$ ipython --no-banner

In [1]: import numpy as np

In [2]: from numpy import linalg as LA

In [3]: np.set_printoptions(precision=2, suppress=True, linewidth=200, legacy="1.25")

In [4]: def rd(a):
   ...:     return np.round(a, 2) + 0
   ...: 

In [5]: J = np.cumsum(np.array([[2, 3, -1, 0],
   ...:     [2, -1, 3, -2],
   ...:     [-3, -3, -2, 2],
   ...:     [-2, -2, -2, -1],
   ...:     [-3, -3, -2, 0],
   ...:     [3, -1, 3, -1],
   ...:     [2, -1, 0, -2],
   ...:     [-1, 2, 0, 0],
   ...:     [0, 1, -1, -2],
   ...:     [1, 0, -3, 3],
   ...:     [-2, 3, 1, -3],
   ...:     [3, -1, -3, 0],
   ...:     [-2, -1, -2, 0],
   ...:     [1, 2, 2, -3],
   ...:     [1, 0, 1, 3],
   ...:     [-3, 1, 0, 2],
   ...:     [-1, 3, 2, 0],
   ...:     [2, -1, 0, 2],
   ...:     [0, 2, 2, 3],
   ...:     [-2, -1, -2, -3],
   ...:     [3, 1, 2, 2]]), axis=0)

In [6]: J
Out[6]: 
array([[ 2,  3, -1,  0],
       [ 4,  2,  2, -2],
       [ 1, -1,  0,  0],
       [-1, -3, -2, -1],
       [-4, -6, -4, -1],
       [-1, -7, -1, -2],
       [ 1, -8, -1, -4],
       [ 0, -6, -1, -4],
       [ 0, -5, -2, -6],
       [ 1, -5, -5, -3],
       [-1, -2, -4, -6],
       [ 2, -3, -7, -6],
       [ 0, -4, -9, -6],
       [ 1, -2, -7, -9],
       [ 2, -2, -6, -6],
       [-1, -1, -6, -4],
       [-2,  2, -4, -4],
       [ 0,  1, -4, -2],
       [ 0,  3, -2,  1],
       [-2,  2, -4, -2],
       [ 1,  3, -2,  0]])

In [7]: C2 = np.cov(J, rowvar=False)

In [8]: rd(J.std(axis=0))
Out[8]: array([1.7 , 3.45, 2.64, 2.57])

In [9]: np.argsort(-J.std(axis=0).round(6), kind="stable")
Out[9]: array([1, 2, 3, 0])

In [10]: rd(C2)
Out[10]: 
array([[ 3.03,  1.28,  1.  , -0.47],
       [ 1.28, 12.53,  1.1 ,  3.63],
       [ 1.  ,  1.1 ,  7.33,  4.43],
       [-0.47,  3.63,  4.43,  6.96]])
